% python3 -q
>>> import numpy as np
>>> from numpy import linalg as LA
>>> np.set_printoptions(suppress=True, linewidth=100)
>>> def tidy(a):
...     return np.round(a, 3) + 0
... 
>>> F = np.loadtxt("mat.csv", delimiter=",")
>>> F
array([[-9., -8.,  0.],
       [ 7., -4.,  0.],
       [ 0.,  0., -3.]])
>>> u = np.array([0, -3, -3])
>>> A2 = F + np.outer(u, np.eye(3)[2])
>>> LA.matrix_rank(LA.inv(A2) - LA.inv(F), tol=1e-8)
np.int64(1)
>>> LA.matrix_rank(A2 - F)
np.int64(1)
>>> W0, _ = LA.qr(np.array([[-1.3, 0.2], [1.7, -0.5]]))
>>> tidy(W0)
array([[-0.607,  0.794],
       [ 0.794,  0.607]])
>>> evals, V = LA.eigh(W0)
>>> tidy(V.T @ V)
array([[1., 0.],
       [0., 1.]])
>>> tidy(V.T @ W0 @ V)
array([[-1.,  0.],
       [ 0.,  1.]])
>>> M = np.array([[-0.5, -0.2, 0.5],
...     [-0.7, 0.9, -0.1],
...     [0.7, -0.1, -0.9],
...     [-0.5, -0.9, -0.1]])
>>> M[:, 2] *= 5
>>> M
array([[-0.5, -0.2,  2.5],
       [-0.7,  0.9, -0.5],
       [ 0.7, -0.1, -4.5],
       [-0.5, -0.9, -0.5]])
>>> P = M @ LA.solve(M.T @ M, M.T)
>>> tidy(LA.eigvalsh(P))
array([0., 1., 1., 1.])
>>> np.trace(P)
np.float64(3.0)
>>> tidy(P @ M[:, 0])
array([-0.5, -0.7,  0.7, -0.5])
>>> x0 = np.array([0, -8, -6])
>>> target = M @ x0
>>> coef, lr = np.zeros(3), 1 / LA.norm(M, 2) ** 2
>>> for i in range(8):
...     coef -= lr * M.T @ (M @ coef - target)
...     if i % 2 == 0: print(i, round(LA.norm(M @ coef - target), 3))
... 
0 9.656
2 8.53
4 7.538
6 6.665
>>> tidy(coef)
array([ 0.907, -3.112, -5.863])
>>> Z = 5 * np.array([[-0.1, 1.1, -0.8], [0.2, -0.4, 0.0]])
>>> rng = np.random.default_rng(123358)
>>> idx = rng.integers(0, 2, 11)
>>> E = Z[idx] + rng.normal(size=(11, 3))
>>> tidy(E)
array([[ 0.551, -1.915,  0.806],
       [-0.189,  5.022, -4.389],
       [ 0.028,  5.122, -2.904],
       [ 1.647,  6.181, -4.081],
       [ 1.953, -1.23 ,  0.862],
       [ 0.712, -3.068, -0.819],
       [-0.013,  5.928, -3.328],
       [ 1.382, -4.221,  0.081],
       [ 0.897,  6.883, -2.369],
       [ 1.581, -0.924, -1.711],
       [-0.893, -2.209,  1.838]])
>>> C2 = np.cov(E, rowvar=False)
>>> tidy(np.corrcoef(E.T))
array([[ 1.   , -0.162,  0.021],
       [-0.162,  1.   , -0.842],
       [ 0.021, -0.842,  1.   ]])
>>> np.argsort(-E.std(axis=0).round(6), kind="stable")
array([1, 2, 0])
>>> np.argwhere(np.triu(np.abs(np.corrcoef(E.T)) > 0.8, 1))
array([[1, 2]])
>>> tidy(LA.eigvalsh(C2)[::-1])
array([22.321,  1.241,  0.683])
>>> tidy(C2)
array([[ 0.806, -0.632,  0.04 ],
       [-0.632, 18.828, -7.842],
       [ 0.04 , -7.842,  4.61 ]])
>>> tidy(E.std(axis=0))
array([0.856, 4.137, 2.047])
>>> feats = np.load("case16.npy")
>>> tidy(feats)
array([[ 0.117, -0.321],
       [-0.321,  0.883]])
>>> t3 = np.stack([feats, 3 * feats, feats[::-1]])
>>> tidy(LA.det(t3))
array([0., 0., 0.])
>>> tidy(t3.sum(axis=0))
array([[ 0.146, -0.401],
       [-1.168,  3.212]])
>>> x0 = np.array([0, 8])
>>> tidy(feats @ np.ones(2))
array([-0.204,  0.562])
>>> tidy((feats * x0).sum(axis=1))
array([-2.569,  7.066])
>>> np.sign((feats @ x0).round(6))
array([-1.,  1.])
>>> np.allclose(feats[:-1].T @ LA.lstsq(feats[:-1].T, feats[-1])[0], feats[-1])
True
>>> np.unique(feats.round(6), axis=0).shape
(2, 2)
>>> np.abs(np.diag(LA.qr(feats)[1])) > 1e-9
array([ True, False])
>>> LA.lstsq(feats[:-1].T, feats[-1])[2]
np.int32(1)
>>> data = np.loadtxt("x.csv", delimiter=",")
>>> data
array([[ -9.003, -24.096, -21.005, -23.843,  -2.998],
       [-12.014, -25.998, -17.951, -17.963,  -9.986],
       [ -5.967,   8.029,  -6.003, -11.954,   9.907],
       [ -2.048,  -8.962,  -8.916, -11.017,   1.011]])
>>> evals, V = LA.eigh(feats)
>>> np.abs(V[:, -1]).round(6).argmax()
np.int64(1)
>>> tidy(np.abs(V[:, -1]))
array([0.342, 0.94 ])
>>> tidy(LA.eigvalsh(feats @ feats))
array([0., 1.])
>>> np.unique(evals.round(6) + 0, return_counts=True)[1]
array([1, 1])
>>> A2 = np.array([[2, 0, 0], [2, 1, 2], [2, 2, 2], [1, 0, 1], [0, 0, 0]])
>>> LA.matrix_rank(np.vstack([data, A2.T]))
np.int64(5)
>>> tidy(np.einsum("ij,ij->i", data, data))
array([1680.358, 1564.86 ,  377.153,  286.403])
>>> tidy(data @ A2)
array([[-132.051,  -66.106, -114.045],
       [-129.889,  -61.9  , -105.861],
       [ -19.836,   -3.977,   -7.902],
       [ -50.869,  -26.794,  -46.773]])
>>> LA.matrix_rank(data @ A2)
np.int64(3)
>>> tidy(A2.T @ data.T)
array([[-132.051, -129.889,  -19.836,  -50.869],
       [ -66.106,  -61.9  ,   -3.977,  -26.794],
       [-114.045, -105.861,   -7.902,  -46.773]])
>>> U, sigma, vt = LA.svd(data)
>>> tidy(sigma)
array([58.971, 20.035,  5.452,  0.111])
>>> A2 = U[:, :3] @ np.diag(sigma[:3]) @ vt[:3]
>>> tidy(LA.norm(data - A2, 2)), tidy(sigma[3])
(np.float64(0.111), np.float64(0.111))
>>> tidy(LA.norm(data - A2) / LA.norm(data))
np.float64(0.002)
>>> LA.matrix_rank(data, rtol=0.05)
np.int64(3)
>>> x0 = np.array([1, 2, 2, 4, 4])
>>> h = np.maximum(data @ x0, 0)
>>> tidy(np.maximum(data @ x0, 0) - np.maximum(-data @ x0, 0))
array([-206.569, -211.708,  -10.103,  -77.828])
>>> data.T @ h
array([0., 0., 0., 0., 0.])
>>> Z = np.array([[1.5, -0.5, 1.0, -0.5]])
>>> X = np.array([[-2],
...     [2],
...     [0],
...     [2],
...     [-2],
...     [2],
...     [-1],
...     [0],
...     [-1],
...     [2],
...     [-2],
...     [-2],
...     [0],
...     [2],
...     [2],
...     [2],
...     [2],
...     [1],
...     [2]]) @ Z + 0.02 * rng.normal(size=(19, 4))
>>> tidy(X)
array([[-3.013,  0.97 , -1.994,  0.987],
       [ 2.992, -1.009,  1.98 , -1.022],
       [-0.016,  0.   ,  0.024,  0.024],
       [ 2.991, -0.984,  1.995, -1.007],
       [-2.99 ,  0.984, -1.966,  1.006],
       [ 3.016, -0.995,  2.   , -1.015],
       [-1.477,  0.511, -0.997,  0.498],
       [-0.011,  0.008,  0.009,  0.014],
       [-1.512,  0.492, -0.975,  0.479],
       [ 2.993, -1.   ,  2.025, -1.024],
       [-2.992,  0.987, -1.996,  0.984],
       [-3.034,  1.023, -1.994,  1.013],
       [ 0.047,  0.005, -0.015, -0.003],
       [ 2.995, -1.004,  2.015, -1.008],
       [ 3.   , -1.014,  2.   , -0.987],
       [ 3.013, -1.021,  2.016, -0.996],
       [ 3.016, -0.975,  2.006, -1.013],
       [ 1.501, -0.482,  0.972, -0.492],
       [ 3.021, -0.996,  1.991, -1.002]])
>>> O, R = LA.qr(X)
>>> np.allclose(R.T @ R, X.T @ X)
True
>>> tidy(O.T @ O)
array([[1., 0., 0., 0.],
       [0., 1., 0., 0.],
       [0., 0., 1., 0.],
       [0., 0., 0., 1.]])
>>> O.shape, R.shape
((19, 4), (4, 4))
>>> tidy(abs(R[0, 0])), tidy(LA.norm(X[:, 0]))
(np.float64(11.141), np.float64(11.141))
>>> tidy(R)
array([[11.141, -3.695,  7.402, -3.721],
       [ 0.   ,  0.068, -0.043,  0.018],
       [ 0.   ,  0.   , -0.084,  0.009],
       [ 0.   ,  0.   ,  0.   ,  0.057]])
>>> arr = np.loadtxt("run1.csv", delimiter=",")
>>> arr
array([[-1.,  1.,  0.,  0.],
       [ 0., -1.,  1.,  0.],
       [ 0.,  0., -1.,  1.],
       [ 0.,  0.,  0., -1.]])
>>> tidy(LA.det(2 * arr)), tidy(LA.det(arr))
(np.float64(16.0), np.float64(1.0))
>>> tidy(LA.eigvals(arr).sum().real)
np.float64(-4.0)
>>> np.einsum("ij,ji->", arr, arr)
np.float64(4.0)
>>> tidy(LA.eigvals(arr))
array([-1., -1., -1., -1.])
>>> np.einsum("ii->", arr)
np.float64(-4.0)
>>> tidy(LA.det(arr[::-1]))
np.float64(1.0)
>>> (arr - arr.T) / 2
array([[ 0. ,  0.5,  0. ,  0. ],
       [-0.5,  0. ,  0.5,  0. ],
       [ 0. , -0.5,  0. ,  0.5],
       [ 0. ,  0. , -0.5,  0. ]])
>>> arr @ arr
array([[ 1., -2.,  1.,  0.],
       [ 0.,  1., -2.,  1.],
       [ 0.,  0.,  1., -2.],
       [ 0.,  0.,  0.,  1.]])
>>> np.allclose(arr, arr.T)
False
>>> np.allclose(arr @ arr.T, arr.T @ arr)
False
>>> arr.inv()
Traceback (most recent call last):
  File "<python-input-96>", line 1, in <module>
    arr.inv()
    ^^^^^^^
AttributeError: 'numpy.ndarray' object has no attribute 'inv'
>>> tidy(LA.matrix_power(arr, 4))
array([[ 1., -4.,  6., -4.],
       [ 0.,  1., -4.,  6.],
       [ 0.,  0.,  1., -4.],
       [ 0.,  0.,  0.,  1.]])
>>> x0 = np.array([2, 0, 1, 2])
>>> h = np.maximum(arr @ x0, 0)
>>> np.maximum(arr @ x0, 0) - np.maximum(-arr @ x0, 0)
array([-2.,  1.,  1., -2.])
>>> np.maximum(arr @ (3 * x0), 0)
array([0., 3., 3., 0.])
>>> h
array([0., 1., 1., 0.])
>>> np.flatnonzero(h > 1e-9)
array([1, 2])
>>> arr.T @ h
array([ 0., -1.,  0.,  1.])
>>> arr * (h > 1e-9)[:, None]
array([[-0.,  0.,  0.,  0.],
       [ 0., -1.,  1.,  0.],
       [ 0.,  0., -1.,  1.],
       [ 0.,  0.,  0., -0.]])
